% ipython --no-banner

In [1]: import numpy as np

In [2]: np.set_printoptions(suppress=True, linewidth=120)

In [3]: def rd(a):
   ...:     return np.round(a, 4) + 0
   ...: 

In [4]: M = np.loadtxt("test0.csv", delimiter=",")

In [5]: M
Out[5]: 
array([[2., 1., 0., 0.],
       [2., 0., 0., 0.],
       [0., 0., 2., 1.],
       [0., 0., 2., 0.]])

In [6]: # splits into 2 blocks

In [7]: w, vecs = np.linalg.eig(M)

In [8]: np.prod(w)
Out[8]: np.float64(4.0)

In [9]: M @ vecs[:, 0] - w[0] * vecs[:, 0]
Out[9]: array([0., 0., 0., 0.])

In [10]: x = np.array([3, -1, 3, -2])

In [11]: h1 = np.maximum(M @ x, 0)

In [12]: rd(np.tanh(M @ x))
Out[12]: array([0.9999, 1.    , 0.9993, 1.    ])

In [13]: M.T @ h1
Out[13]: array([22.,  5., 20.,  4.])

In [14]: hat = np.triu(np.array([[3, 2, 3, 1], [4, 1, 2, 2], [0, 1, 5, 0], [3, 2, 4, 1]]), 1) + np.eye(4)

In [15]: out = hat @ M @ np.linalg.inv(hat)

In [16]: hat @ M - M @ hat
Out[16]: 
array([[ 4., -4.,  0., -1.],
       [ 0., -4.,  2.,  0.],
       [ 0.,  0.,  0.,  0.],
       [ 0.,  0.,  0.,  0.]])

In [17]: rd(np.poly(out))
Out[17]: array([ 1., -4.,  0.,  8.,  4.])

In [18]: W1 = np.array([[2, 0, 2, 2, -3],
    ...:     [0, -3, -1, 3, 3],
    ...:     [2, -1, -1, -1, 1],
    ...:     [3, 2, 2, 3, 0]])

In [19]: c = np.array([0, 4, -4, -4, 2])

In [20]: hid = np.maximum(M @ W1 + c, 0)

In [21]: (hid > 0).astype(int)
Out[21]: 
array([[1, 1, 0, 1, 0],
       [1, 1, 0, 0, 0],
       [1, 1, 0, 0, 1],
       [1, 1, 0, 0, 1]])

In [22]: np.linalg.matrix_rank(hid)
Out[22]: np.int64(4)

In [23]: cent = np.array([[0, 2, 2], [0, 2, 2], [0, -2, 1], [-1, 1, 2], [-2, -1, 0]])

In [24]: W1 @ cent
Out[24]: 
array([[ 4,  5, 10],
       [-9, -4, -1],
       [-1,  2, -1],
       [-3,  9, 18]])

In [25]: (hid @ cent).round(6).argmax(axis=1)
Out[25]: array([2, 1, 2, 2])

In [26]: hid @ cent
Out[26]: 
array([[-3., 13., 16.],
       [ 0., 16., 16.],
       [-8., 18., 22.],
       [-8.,  8., 12.]])

In [27]: K = np.loadtxt("out2.csv", delimiter=",")

In [28]: K
Out[28]: 
array([[ 0.1129,  2.1791,  2.0075,  0.6935],
       [-0.0386,  2.99  ,  2.9892,  1.0853],
       [-0.0461,  1.6789,  1.7798,  0.514 ],
       [-0.033 ,  2.3367,  2.4898,  0.7183],
       [-0.0134, -0.968 , -0.8452, -0.3503],
       [-0.1928,  6.218 ,  5.9844,  2.1705],
       [-0.0494,  1.3563,  1.2954,  0.4217],
       [-0.1868, -0.8975, -1.1531, -0.4368],
       [-0.0526,  0.8887,  0.7058,  0.3528],
       [-0.0508,  0.0815,  0.04  ,  0.0598],
       [-0.0322,  3.5408,  3.2411,  1.2019],
       [-0.0514,  1.9473,  1.9738,  0.7277],
       [-0.0256, -4.5607, -4.6769, -1.4809],
       [ 0.0462,  1.9545,  1.6169,  0.6941],
       [ 0.0326,  3.6668,  3.6213,  1.1597],
       [-0.0577, -6.4801, -6.586 , -2.2375],
       [-0.0775,  4.9065,  4.7624,  1.5151],
       [ 0.059 , -4.9891, -5.1878, -1.8776],
       [-0.0833, -1.557 , -1.8364, -0.7026],
       [-0.0785, -2.3147, -2.2093, -0.6776],
       [ 0.0949, -7.0973, -7.1604, -2.5111],
       [ 0.0228, -5.7113, -5.4952, -1.7193],
       [ 0.0636, -3.401 , -3.5848, -1.2048],
       [ 0.1764, -0.2128, -0.1441, -0.0463],
       [ 0.0902, -0.0494, -0.1726, -0.0187],
       [-0.131 , -4.1109, -4.0216, -1.3651],
       [ 0.0782, -1.9729, -2.086 , -0.5801],
       [-0.0666,  2.6008,  2.8622,  0.7049],
       [ 0.0367, -0.2101, -0.054 , -0.1299],
       [-0.0049,  1.9744,  1.8912,  0.6778],
       [ 0.0003, -0.654 , -0.5547, -0.2512],
       [-0.0359,  0.9582,  0.9026,  0.3653],
       [-0.0893,  1.843 ,  1.8103,  0.6985]])

In [29]: rd(np.linalg.norm(K, 2) / np.linalg.norm(K))
Out[29]: np.float64(0.9994)

In [30]: x = np.array([3, 4, 3, -3])

In [31]: rhs = K @ x

In [32]: rd(np.linalg.pinv(K) @ K)
Out[32]: 
array([[1., 0., 0., 0.],
       [0., 1., 0., 0.],
       [0., 0., 1., 0.],
       [0., 0., 0., 1.]])

In [33]: try:
    ...:     np.linalg.solve(K, rhs)
    ...: except np.linalg.LinAlgError as e:
    ...:     print("failed:", e)
    ...: 
failed: Last 2 dimensions of the array must be square

In [34]: rng = np.random.default_rng(813389)

In [35]: rhs = rhs + 0.05 * rng.normal(size=33)

In [36]: rd(rhs)
Out[36]: 
array([ 12.9959,  17.4747,  10.3819,  14.5164,  -5.4194,  35.7402,   7.8948,  -6.2796,   4.4396,   0.1492,  20.2155,
        11.4415, -27.9047,  10.7757,  22.2007, -39.1869,  29.1978, -29.7768,  -9.9143, -14.1624, -42.1201, -34.0496,
       -20.5367,  -0.6535,  -0.3543, -24.8497, -12.216 ,  16.7165,  -0.5872,  11.5566,  -3.4411,   5.2628,  10.3565])

In [37]: c, *_ = np.linalg.lstsq(K, rhs)

In [38]: rd(K.T @ (rhs - K @ c))
Out[38]: array([0., 0., 0., 0.])

In [39]: [round(float(np.linalg.norm(np.linalg.solve(K.T @ K + lam * np.eye(4), K.T @ rhs))), 2) for lam in (0, 1, 10, 100)]
Out[39]: [6.58, 4.21, 4.05, 3.62]

In [40]: hat = K @ np.linalg.solve(K.T @ K, K.T)

In [41]: rd(hat @ K[:, 0])
Out[41]: 
array([ 0.1129, -0.0386, -0.0461, -0.033 , -0.0134, -0.1928, -0.0494, -0.1868, -0.0526, -0.0508, -0.0322, -0.0514,
       -0.0256,  0.0462,  0.0326, -0.0577, -0.0775,  0.059 , -0.0833, -0.0785,  0.0949,  0.0228,  0.0636,  0.1764,
        0.0902, -0.131 ,  0.0782, -0.0666,  0.0367, -0.0049,  0.0003, -0.0359, -0.0893])

In [42]: np.allclose(hat @ hat, hat)
Out[42]: True

In [43]: rd(np.trace(hat))
Out[43]: np.float64(4.0)

In [44]: rd(np.linalg.eigvalsh(hat))
Out[44]: 
array([0., 0., 0., 0., 0., 0., 0., 0., 0., 0., 0., 0., 0., 0., 0., 0., 0., 0., 0., 0., 0., 0., 0., 0., 0., 0., 0., 0.,
       0., 1., 1., 1., 1.])

In [45]: t3 = np.stack([M, -2 * M, M[::-1]])

In [46]: rd(np.linalg.norm(t3, axis=(1, 2)))
Out[46]: array([4.2426, 8.4853, 4.2426])

In [47]: (t3 @ M.T).shape
Out[47]: (3, 4, 4)

In [48]: np.einsum("bij,cij->bc", t3, t3)
Out[48]: 
array([[ 18., -36.,   0.],
       [-36.,  72.,   0.],
       [  0.,   0.,  18.]])

In [49]: np.linalg.matrix_rank(t3.reshape(3, -1))
Out[49]: np.int64(2)

In [50]: np.linalg.matrix_rank(t3)
Out[50]: array([4, 4, 4])

In [51]: cent = K[[22, 14]].astype(float)

In [52]: for _ in range(6):
    ...:     lab = np.linalg.norm(K[:, None] - cent, axis=-1).argmin(axis=1)
    ...:     cent = np.array([K[lab == j].mean(axis=0) for j in range(2)])
    ...: 

In [53]: lab
Out[53]: array([1, 1, 1, 1, 0, 1, 1, 0, 1, 1, 1, 1, 0, 1, 1, 0, 1, 0, 0, 0, 0, 0, 0, 1, 1, 0, 0, 1, 1, 1, 1, 1, 1])

In [54]: np.abs(cent[1] - cent[0]).argmax()
Out[54]: np.int64(2)

In [55]: rd(cent[1] - cent[0])
Out[55]: array([0.006 , 5.5762, 5.5963, 1.896 ])

In [56]: rd(cent)
Out[56]: 
array([[-0.0215, -3.6717, -3.7369, -1.262 ],
       [-0.0155,  1.9045,  1.8594,  0.634 ]])

In [57]: np.bincount(lab)
Out[57]: array([12, 21])

In [58]: out = np.array([[0, 0, 1, 0], [1, 0, 0, 2], [0, 0, 0, 1], [1, 2, 0, 2]])

In [59]: feats = np.triu(out)

In [60]: feats
Out[60]: 
array([[0, 0, 1, 0],
       [0, 0, 0, 2],
       [0, 0, 0, 1],
       [0, 0, 0, 2]])

In [61]: # null space of dimension 2

In [62]: rank = np.linalg.matrix_rank(feats)

In [63]: rank
Out[63]: np.int64(2)

In [64]: N = np.linalg.svd(feats)[2][rank:].T

In [65]: N.shape
Out[65]: (4, 2)

In [66]: [int(np.linalg.matrix_rank(feats[:, :j + 1])) for j in range(4)]
Out[66]: [0, 0, 1, 2]

In [67]: np.allclose(feats @ N, 0)
Out[67]: True

In [68]: x = np.array([-3, 0, -2, 2])

In [69]: np.linalg.norm(feats @ x) <= np.linalg.norm(feats, 2) * np.linalg.norm(x) + 1e-9
Out[69]: np.True_

In [70]: (feats * x).sum(axis=1)
Out[70]: array([-2,  4,  2,  4])

In [71]: np.einsum("ij,j->i", feats, x)
Out[71]: array([-2,  4,  2,  4])

In [72]: feats @ np.ones(4)
Out[72]: array([1., 2., 1., 2.])

In [73]: (feats @ x).argmax()
Out[73]: np.int64(1)

In [74]: feats @ x
Out[74]: array([-2,  4,  2,  4])

In [75]: rd(np.linalg.svd(feats, compute_uv=False))
Out[75]: array([3., 1., 0., 0.])

In [76]: feats[:, 2] @ feats[:, 3]
Out[76]: np.int64(0)

In [77]: X = np.load("m.npy")

In [78]: X
Out[78]: 
array([[1, 0, 0, 0, 0, 0, 0, 0, 0, 0, 0],
       [1, 1, 0, 0, 0, 0, 0, 0, 0, 0, 0],
       [1, 0, 1, 0, 0, 0, 0, 0, 0, 0, 0],
       [2, 2, 1, 1, 0, 0, 0, 0, 0, 0, 0],
       [0, 0, 1, 0, 1, 0, 0, 0, 0, 0, 0],
       [1, 2, 1, 0, 1, 1, 0, 0, 0, 0, 0],
       [2, 0, 2, 0, 1, 2, 1, 0, 0, 0, 0],
       [2, 2, 1, 0, 0, 1, 1, 1, 0, 0, 0],
       [0, 0, 2, 0, 1, 0, 0, 1, 1, 0, 0],
       [0, 0, 2, 2, 1, 2, 1, 0, 2, 1, 0],
       [1, 1, 0, 2, 1, 2, 0, 0, 1, 2, 1]])

In [79]: lab = rng.permutation(11)

In [80]: lab
Out[80]: array([ 0,  2,  7,  3,  5,  6,  8,  9,  1,  4, 10])

In [81]: out = X[lab][:, lab]

In [82]: np.diag(out)
Out[82]: array([1, 1, 1, 1, 1, 1, 1, 1, 1, 1, 1])

In [83]: out
Out[83]: 
array([[1, 0, 0, 0, 0, 0, 0, 0, 0, 0, 0],
       [1, 1, 0, 0, 0, 0, 0, 0, 0, 0, 0],
       [2, 1, 1, 0, 1, 1, 0, 0, 2, 0, 0],
       [2, 1, 0, 1, 0, 0, 0, 0, 2, 0, 0],
       [1, 1, 0, 0, 1, 0, 0, 0, 2, 1, 0],
       [2, 2, 0, 0, 2, 1, 0, 0, 0, 1, 0],
       [0, 2, 1, 0, 0, 0, 1, 0, 0, 1, 0],
       [0, 2, 0, 2, 2, 1, 2, 1, 0, 1, 0],
       [1, 0, 0, 0, 0, 0, 0, 0, 1, 0, 0],
       [0, 1, 0, 0, 0, 0, 0, 0, 0, 1, 0],
       [1, 0, 0, 2, 2, 0, 1, 2, 1, 1, 1]])

In [84]: np.trace(out)
Out[84]: np.int64(11)

In [85]: rd(np.linalg.det(out)), rd(np.linalg.det(X[lab]))
Out[85]: (np.float64(1.0), np.float64(-1.0))

In [86]: def softmax(z):
    ...:     e = np.exp(z - z.max(axis=-1, keepdims=True))
    ...:     return e / e.sum(axis=-1, keepdims=True)
    ...: 

In [87]: rd(softmax(X[0]))
Out[87]: array([0.2137, 0.0786, 0.0786, 0.0786, 0.0786, 0.0786, 0.0786, 0.0786, 0.0786, 0.0786, 0.0786])

In [88]: rd(softmax(10 * X[0]))
Out[88]: array([0.9995, 0.    , 0.    , 0.    , 0.    , 0.    , 0.    , 0.    , 0.    , 0.    , 0.    ])

In [89]: rd(softmax(X).sum(axis=1))
Out[89]: array([1., 1., 1., 1., 1., 1., 1., 1., 1., 1., 1.])

In [90]: att = X @ X.T / np.sqrt(11)

In [91]: rd(softmax(att)[0] @ X)
Out[91]: array([1.1629, 0.8344, 0.985 , 0.4285, 0.4941, 0.757 , 0.3054, 0.1855, 0.2855, 0.243 , 0.0887])

In [92]: softmax(att).round(6).argmax(axis=1)
Out[92]: array([ 3,  3,  6,  3,  6,  5,  6,  7,  8,  9, 10])
